% ipython --no-banner

In [1]: import numpy as np

In [2]: import numpy.linalg as la

In [3]: np.set_printoptions(precision=2, suppress=True, linewidth=140)

In [4]: r0 = np.array([-1, 0, 1, -3, -3, 5, 4])

In [5]: arr = 2 * np.eye(7) + np.outer(r0, r0)

In [6]: print(arr)
[[  3.   0.  -1.   3.   3.  -5.  -4.]
 [  0.   2.   0.   0.   0.   0.   0.]
 [ -1.   0.   3.  -3.  -3.   5.   4.]
 [  3.   0.  -3.  11.   9. -15. -12.]
 [  3.   0.  -3.   9.  11. -15. -12.]
 [ -5.   0.   5. -15. -15.  27.  20.]
 [ -4.   0.   4. -12. -12.  20.  18.]]

In [7]: # symmetric, so the eigenvalues are real

In [8]: vec = np.ones(7)

In [9]: for _ in range(7):
   ...:     vec = arr @ vec
   ...:     vec /= la.norm(vec)
   ...:     print(round(vec @ arr @ vec, 2))
   ...: 
60.27
63.0
63.0
63.0
63.0
63.0
63.0

In [10]: print(vec.round(2) + 0)
[-0.13  0.    0.13 -0.38 -0.38  0.64  0.51]

In [11]: print(round(la.eigvalsh(arr)[-1], 2))
63.0

In [12]: low = la.cholesky(arr)

In [13]: print(low @ low.T)
[[  3.   0.  -1.   3.   3.  -5.  -4.]
 [  0.   2.   0.   0.   0.   0.   0.]
 [ -1.   0.   3.  -3.  -3.   5.   4.]
 [  3.   0.  -3.  11.   9. -15. -12.]
 [  3.   0.  -3.   9.  11. -15. -12.]
 [ -5.   0.   5. -15. -15.  27.  20.]
 [ -4.   0.   4. -12. -12.  20.  18.]]

In [14]: print(la.eigvalsh(arr).min() > 0)
True

In [15]: r0, v = arr[1], arr[3]

In [16]: print(r0 @ v)
0.0

In [17]: pr = (r0 @ v) / (r0 @ r0) * r0

In [18]: print(round(la.norm(r0 + v) ** 2 + la.norm(r0 - v) ** 2, 2))
1186.0

In [19]: print((v - pr) @ r0)
0.0

In [20]: print(la.matrix_rank(np.outer(r0, v)))
1

In [21]: print(pr)
[0. 0. 0. 0. 0. 0. 0.]

In [22]: O, vecs = la.qr(arr[:, :2])[0], la.qr(arr[:, 2:])[0]

In [23]: sv = la.svd(O.T @ vecs, compute_uv=False)

In [24]: print((sv > 0.9).sum())
1

In [25]: print(np.degrees(np.arccos(sv.clip(0, 1))))
[14.05 90.  ]

In [26]: vals, vecs = la.eigh(arr)

In [27]: vec = np.array([-1, 1, 1, -1, 2, -1, 2])

In [28]: print((np.sign(vecs[:, -1].round(6)) == np.sign(vecs[0, -1].round(6))).astype(int))
[1 0 0 1 1 0 0]

In [29]: print(np.round(vec @ arr @ vec / (vec @ vec), 2), round(float(vals[0]), 2), round(vals[-1], 2))
2.31 2.0 63.0

In [30]: print(vec @ arr @ vec)
30.0

In [31]: print(la.eigvalsh(arr[1:, 1:]))
[ 2.  2.  2.  2.  2. 62.]
